% python3 -q
>>> import numpy as np
>>> np.set_printoptions(suppress=True, linewidth=160)
>>> def rnd(a):
...     return np.round(a, 1) + 0
... 
>>> M = np.load("test4.npy")
>>> rnd(M)
array([[-0.4,  3.8,  2.4,  2. ],
       [-0.9,  4.8,  2.9,  2. ],
       [ 2.3, -1.6, -0.3,  2. ],
       [ 1.1,  0.7,  0.9,  2. ],
       [ 1.3,  0.5,  0.7,  2. ],
       [-0.2,  3.5,  2.2,  2. ],
       [ 0.7,  1.6,  1.3,  2. ],
       [ 1.4,  0.2,  0.6,  2. ],
       [ 1.7, -0.4,  0.3,  2. ],
       [ 0.3,  2.3,  1.7,  2. ],
       [-0.6,  4.2,  2.6,  2. ],
       [ 1.4,  0.1,  0.6,  2. ],
       [ 0.1,  2.9,  1.9,  2. ],
       [ 1.1,  0.7,  0.9,  2. ],
       [ 0.8,  1.4,  1.2,  2. ],
       [ 0.1,  2.8,  1.9,  2. ],
       [ 1.4,  0.1,  0.6,  2. ],
       [ 1.6, -0.2,  0.4,  2. ],
       [ 0.8,  1.5,  1.2,  2. ],
       [ 2.5, -1.9, -0.5,  2. ]])
>>> w1 = np.array([[3, 3, 7, 7, 7, 3],
...     [9, 6, 1, 3, 5, 6],
...     [0, 1, 6, 6, 2, 8],
...     [0, 5, 8, 3, 5, 4]])
>>> b = np.array([2, 4, 8, -8, -5, -9])
>>> H = np.maximum(M @ w1 + b, 0)
>>> (H > 0).astype(int)
array([[1, 1, 1, 1, 1, 1],
       [1, 1, 1, 1, 1, 1],
       [0, 1, 1, 1, 1, 0],
       [1, 1, 1, 1, 1, 1],
       [1, 1, 1, 1, 1, 1],
       [1, 1, 1, 1, 1, 1],
       [1, 1, 1, 1, 1, 1],
       [1, 1, 1, 1, 1, 1],
       [1, 1, 1, 1, 1, 1],
       [1, 1, 1, 1, 1, 1],
       [1, 1, 1, 1, 1, 1],
       [1, 1, 1, 1, 1, 1],
       [1, 1, 1, 1, 1, 1],
       [1, 1, 1, 1, 1, 1],
       [1, 1, 1, 1, 1, 1],
       [1, 1, 1, 1, 1, 1],
       [1, 1, 1, 1, 1, 1],
       [1, 1, 1, 1, 1, 1],
       [1, 1, 1, 1, 1, 1],
       [0, 1, 1, 1, 1, 0]])
>>> np.linalg.matrix_rank(H)
np.int64(4)
>>> C = np.array([[1, -2, 3],
...     [0, 2, -3],
...     [3, -3, 1],
...     [-2, -3, -1],
...     [0, -2, 0],
...     [2, 1, -3]])
>>> (H @ C).round(6).argmax(axis=1)
array([0, 0, 0, 0, 0, 0, 0, 0, 0, 0, 0, 0, 0, 0, 0, 0, 0, 0, 0, 0])
